>>> import numpy as np
>>> import numpy.linalg as la
>>> np.set_printoptions(precision=3, suppress=True, linewidth=160)
>>> O, _ = la.qr(np.array([[-0.2, -0.4, -0.9, -1.9, 1.0],
...     [-2.0, 0.0, 1.1, -0.3, 1.1],
...     [0.7, -0.4, -1.1, -1.2, -1.3],
...     [-1.0, 0.8, -1.9, -0.8, 0.2],
...     [0.0, -1.0, 0.5, -0.1, 0.7]]))
>>> evals = np.array([-3, 9, -5, -4, -9])
>>> A = O @ np.diag(evals) @ O.T
>>> A
array([[-4.22 ,  2.217,  2.587, -2.379,  2.784],
       [ 2.217, -2.946, -0.747, -1.075,  2.892],
       [ 2.587, -0.747, -6.59 , -1.537,  2.453],
       [-2.379, -1.075, -1.537, -1.451, -4.624],
       [ 2.784,  2.892,  2.453, -4.624,  3.206]])
>>> t = np.radians(36)
>>> R = np.eye(5)
>>> R[0, 0] = R[1, 1] = np.cos(t)
>>> R[0, 1], R[1, 0] = -np.sin(t), np.sin(t)
>>> R
array([[ 0.809, -0.588,  0.   ,  0.   ,  0.   ],
       [ 0.588,  0.809,  0.   ,  0.   ,  0.   ],
       [ 0.   ,  0.   ,  1.   ,  0.   ,  0.   ],
       [ 0.   ,  0.   ,  0.   ,  1.   ,  0.   ],
       [ 0.   ,  0.   ,  0.   ,  0.   ,  1.   ]])
>>> A2 = A @ R.T
>>> np.allclose(A @ A.T, A2 @ A2.T)
True
>>> la.svd(A, compute_uv=False), la.svd(A2, compute_uv=False)
(array([9., 9., 5., 4., 3.]), array([9., 9., 5., 4., 3.]))
>>> np.allclose(la.norm(A, axis=1), la.norm(A2, axis=1))
True
>>> np.abs(A2 - A).max(axis=0)
array([2.232, 2.904, 0.   , 0.   , 0.   ])
>>> F = np.loadtxt("mat.csv", delimiter=",")
>>> F
array([[-4.04 , -1.3  ,  0.   ,  1.5  ],
       [ 2.409,  0.8  ,  1.3  , -1.   ],
       [ 1.223,  0.4  , -0.5  ,  0.4  ],
       [ 1.386,  0.4  , -1.9  , -0.5  ],
       [ 1.84 ,  0.6  , -0.9  ,  0.   ],
       [-3.882, -1.3  , -0.2  ,  1.4  ],
       [ 3.874,  1.3  , -1.8  , -0.8  ],
       [-1.183, -0.4  , -1.2  , -1.4  ],
       [ 2.629,  0.8  ,  0.9  ,  1.   ],
       [-0.798, -0.2  ,  0.9  ,  0.5  ],
       [-6.808, -2.3  , -1.6  , -1.8  ],
       [ 3.191,  1.   , -0.3  , -0.2  ],
       [-2.627, -0.9  , -2.4  ,  0.2  ],
       [ 1.984,  0.6  ,  0.   ,  0.1  ],
       [ 0.431,  0.2  , -0.3  ,  0.8  ],
       [ 3.691,  1.2  , -1.   ,  0.6  ],
       [ 0.082,  0.   ,  3.6  ,  0.   ],
       [ 0.927,  0.3  , -1.1  ,  2.3  ],
       [ 1.386,  0.5  , -0.6  ,  0.4  ]])
>>> proj = F @ la.solve(F.T @ F, F.T)
>>> np.round(la.eigvalsh(proj), 3) + 0
array([0., 0., 0., 0., 0., 0., 0., 0., 0., 0., 0., 0., 0., 0., 0., 1., 1., 1., 1.])
>>> np.round(proj @ F[:, 2], 3) + 0
array([ 0. ,  1.3, -0.5, -1.9, -0.9, -0.2, -1.8, -1.2,  0.9,  0.9, -1.6, -0.3, -2.4,  0. , -0.3, -1. ,  3.6, -1.1, -0.6])
>>> rng = np.random.default_rng(29745)
>>> A2 = F + rng.integers(-2, 3, (19, 3)) @ rng.integers(-2, 3, (3, 4))
>>> A2
array([[ 2.96 , -0.3  ,  2.   , -0.5  ],
       [ 1.409,  1.8  , -2.7  , -7.   ],
       [-0.777, -3.6  ,  3.5  ,  6.4  ],
       [-0.614,  2.4  , -1.9  ,  3.5  ],
       [ 3.84 ,  0.6  ,  1.1  ,  2.   ],
       [-3.882, -1.3  ,  3.8  ,  9.4  ],
       [ 9.874,  1.3  ,  2.2  ,  1.2  ],
       [-3.183,  1.6  , -3.2  , -1.4  ],
       [ 3.629,  3.8  , -3.1  , -5.   ],
       [-8.798, -0.2  , -3.1  ,  0.5  ],
       [-6.808, -2.3  ,  0.4  ,  2.2  ],
       [ 7.191,  3.   , -2.3  , -6.2  ],
       [-0.627, -4.9  ,  1.6  ,  2.2  ],
       [ 0.984, -2.4  ,  2.   ,  2.1  ],
       [-1.569,  0.2  , -2.3  , -1.2  ],
       [ 6.691,  0.2  , -1.   , -3.4  ],
       [-0.918, -1.   ,  7.6  ,  8.   ],
       [ 5.927, -2.7  ,  2.9  ,  2.3  ],
       [-3.614, -0.5  , -2.6  ,  0.4  ]])
>>> np.round(la.svd(A2 - F, compute_uv=False), 3) + 0
array([21.994, 17.445,  7.743,  0.   ])
>>> A2 = F / la.norm(F, axis=1, keepdims=True)
>>> C2 = A2 @ A2.T
>>> round(np.degrees(np.arccos(np.clip(C2[15, 0], -1, 1))), 3)
np.float64(148.608)
>>> (C2 - 2 * np.eye(19)).round(6).argmax(axis=1)
array([ 5, 13, 18,  6,  6,  0,  4, 10, 13,  0, 12, 13, 10, 11, 17, 18,  9, 14,  2])
>>> la.norm(A2, axis=1)
array([1., 1., 1., 1., 1., 1., 1., 1., 1., 1., 1., 1., 1., 1., 1., 1., 1., 1., 1.])
>>> mat = np.load("layer2.npy")
>>> mat
array([[ 2, -1,  0, -3, -1],
       [-1,  2, -1,  0, -3],
       [-3, -1,  2, -1,  0],
       [ 0, -3, -1,  2, -1],
       [-1,  0, -3, -1,  2]])
>>> proj = np.triu(np.array([[1, -2, 1, -2, 1],
...     [-3, 3, 3, -1, -2],
...     [3, -3, 3, 3, 3],
...     [-3, -1, 1, 0, 3],
...     [2, 2, 0, 0, 0]]), 1) + np.eye(5)
>>> A2 = proj @ mat @ la.inv(proj)
>>> np.round(la.det(A2), 3)
np.float64(-813.0)
>>> np.trace(A2), np.trace(mat)
(np.float64(10.0), np.int64(10))
>>> np.allclose(mat @ mat.T, mat.T @ mat)
True
>>> np.fft.fft(mat[0])
array([-3.   +0.j   ,  3.809-1.763j,  2.691+2.853j,  2.691-2.853j,  3.809+1.763j])
>>> labels = rng.permutation(5)
>>> labels
array([0, 3, 1, 2, 4])
>>> A2 = mat[labels][:, labels]
>>> np.sort(np.abs(la.eigvals(A2)))
array([3.   , 3.922, 3.922, 4.197, 4.197])
>>> round(float(la.det(A2)), 3), round(float(la.det(mat[labels])), 3)
(-813.0, -813.0)
>>> A2
array([[ 2, -3, -1,  0, -1],
       [ 0,  2, -3, -1, -1],
       [-1,  0,  2, -1, -3],
       [-3, -1, -1,  2,  0],
       [-1, -1,  0, -3,  2]])
>>> f = np.array([1, 1, 8, 6, 8])
>>> A2 = mat + np.outer(f, np.eye(5)[2])
>>> round(float(la.det(A2) / la.det(mat)), 3), round(1 + la.solve(mat, f)[2], 3)
(-0.624, np.float64(-0.624))
>>> arr = np.load("run16.npy")
>>> arr
array([[ 0.351,  0.107,  0.454, -0.102],
       [ 0.107,  0.866,  0.022,  0.323],
       [ 0.454,  0.022,  0.603, -0.182],
       [-0.102,  0.323, -0.182,  0.18 ]])
>>> rk = la.matrix_rank(arr)
>>> rk
np.int64(2)
>>> N = la.svd(arr)[2][rk:].T
>>> [int(la.matrix_rank(arr[:, :j + 1])) for j in range(4)]
[1, 2, 2, 2]
>>> np.allclose(arr @ N, 0)
True
>>> m1 = np.load("m.npy")
>>> m1
array([[-2.,  0.,  1., -3.],
       [ 8.,  2., -8.,  0.],
       [ 0.,  0., -1., -3.],
       [ 0.,  0.,  0.,  2.]])
>>> # row 1 is much longer than the rest
>>> def softmax(z):
...     e = np.exp(z - z.max(axis=-1, keepdims=True))
...     return e / e.sum(axis=-1, keepdims=True)
... 
>>> softmax(m1).sum(axis=1)
array([1., 1., 1., 1.])
>>> softmax(m1[3] + 3)
array([0.096, 0.096, 0.096, 0.711])
>>> att = m1 @ m1.T / np.sqrt(4)
>>> np.round(softmax(att), 3) + 0
array([[0.953, 0.   , 0.047, 0.   ],
       [0.   , 1.   , 0.   , 0.   ],
       [0.212, 0.212, 0.576, 0.   ],
       [0.006, 0.118, 0.006, 0.87 ]])
>>> softmax(att).round(6).argmax(axis=1)
array([0, 1, 2, 3])
>>> w1 = np.array([[2, 0, 2], [1, 1, 2], [1, 0, 2], [1, 1, 2]])
>>> beta = np.array([-1, 2, -3])
>>> H = np.maximum(m1 @ w1 + beta, 0)
>>> H
array([[0., 0., 0.],
       [9., 4., 1.],
       [0., 0., 0.],
       [1., 4., 1.]])
>>> (H > 0).astype(int)
array([[0, 0, 0],
       [1, 1, 1],
       [0, 0, 0],
       [1, 1, 1]])
>>> (H > 0).mean(axis=0)
array([0.5, 0.5, 0.5])
>>> W2 = np.array([[1, 0], [1, 0], [2, 0]])
>>> (H @ W2).round(6).argmax(axis=1)
array([0, 0, 0, 0])
>>> w1 @ W2
array([[6, 0],
       [6, 0],
       [5, 0],
       [6, 0]])
>>> [round(float(x), 3) for x in la.svd(m1, compute_uv=False)[:3]]
[11.705, 4.763, 0.433]
>>> round(np.log10(la.cond(m1)))
2
>>> np.argsort(-la.norm(m1, axis=0).round(6), kind="stable")[:3]
array([0, 2, 3])
>>> labels = rng.permutation(4)
>>> labels
array([3, 1, 0, 2])
>>> A2 = m1[labels][:, labels]
>>> np.trace(A2)
np.float64(1.0)
>>> A2
array([[ 2.,  0.,  0.,  0.],
       [ 0.,  2.,  8., -8.],
       [-3.,  0., -2.,  1.],
       [-3.,  0.,  0., -1.]])
>>> E = np.loadtxt("case13.csv", delimiter=",")
>>> E
array([[  2.873,  -2.966,  -4.585,   1.631,  -0.944,  -8.417],
       [ -2.762,  -1.233,  -8.646,   2.715,  -0.603,  -6.437],
       [  5.827,  -3.961,  -3.711,  -0.336,  -8.479,  -3.531],
       [ -2.232,   4.239,  -5.664,  -0.285,   3.701,  -9.185],
       [  2.346,   6.705,  -2.039,  -4.896,  -2.374,  -5.467],
       [ -7.375,   3.403, -11.133,   1.18 ,  -1.725,  -3.149],
       [ -7.288,   6.62 , -10.46 ,  -1.559,  -4.56 ,  -0.354],
       [  8.067,  -2.21 ,  -0.184,  -1.087,  -2.016,  -9.238],
       [ -4.617,  -7.276, -12.857,   6.687,  -4.504,  -3.648],
       [ -2.888,   4.987,  -5.899,  -0.457,   4.074,  -9.132],
       [ -4.663,  -1.411, -10.164,   3.715,   0.15 ,  -6.411],
       [ -0.673,   9.502,  -1.928,  -3.585,   7.793, -12.155],
       [  4.968,   4.029,   0.07 ,  -3.153,   2.522, -10.78 ],
       [  6.066,  10.351,   3.133,  -7.743,   2.768, -10.309],
       [  4.437,   3.002,  -1.609,  -3.325,  -2.84 ,  -6.437],
       [ -0.255,   3.41 ,  -4.986,  -1.319,  -0.463,  -6.651],
       [  7.744,  -0.422,  -0.063,  -2.399,  -3.253,  -7.828],
       [  5.273,  -3.217,  -3.142,   0.312,  -3.78 ,  -7.007]])
>>> t3 = np.stack([E, -3 * E, E[::-1]])
>>> la.matrix_rank(t3.reshape(3, -1))
np.int64(2)
>>> (t3 @ E.T).shape
(3, 18, 18)
>>> E @ la.pinv(E) @ E
array([[  2.873,  -2.966,  -4.585,   1.631,  -0.944,  -8.417],
       [ -2.762,  -1.233,  -8.646,   2.715,  -0.603,  -6.437],
       [  5.827,  -3.961,  -3.711,  -0.336,  -8.479,  -3.531],
       [ -2.232,   4.239,  -5.664,  -0.285,   3.701,  -9.185],
       [  2.346,   6.705,  -2.039,  -4.896,  -2.374,  -5.467],
       [ -7.375,   3.403, -11.133,   1.18 ,  -1.725,  -3.149],
       [ -7.288,   6.62 , -10.46 ,  -1.559,  -4.56 ,  -0.354],
       [  8.067,  -2.21 ,  -0.184,  -1.087,  -2.016,  -9.238],
       [ -4.617,  -7.276, -12.857,   6.687,  -4.504,  -3.648],
       [ -2.888,   4.987,  -5.899,  -0.457,   4.074,  -9.132],
       [ -4.663,  -1.411, -10.164,   3.715,   0.15 ,  -6.411],
       [ -0.673,   9.502,  -1.928,  -3.585,   7.793, -12.155],
       [  4.968,   4.029,   0.07 ,  -3.153,   2.522, -10.78 ],
       [  6.066,  10.351,   3.133,  -7.743,   2.768, -10.309],
       [  4.437,   3.002,  -1.609,  -3.325,  -2.84 ,  -6.437],
       [ -0.255,   3.41 ,  -4.986,  -1.319,  -0.463,  -6.651],
       [  7.744,  -0.422,  -0.063,  -2.399,  -3.253,  -7.828],
       [  5.273,  -3.217,  -3.142,   0.312,  -3.78 ,  -7.007]])
>>> round(float(np.trace(la.pinv(E) @ E)), 3)
4.0
>>> np.unique(E.round(6), axis=0).shape
(18, 6)
>>> np.abs(np.diag(la.qr(E)[1])) > 1e-9
array([ True,  True,  True,  True, False, False])
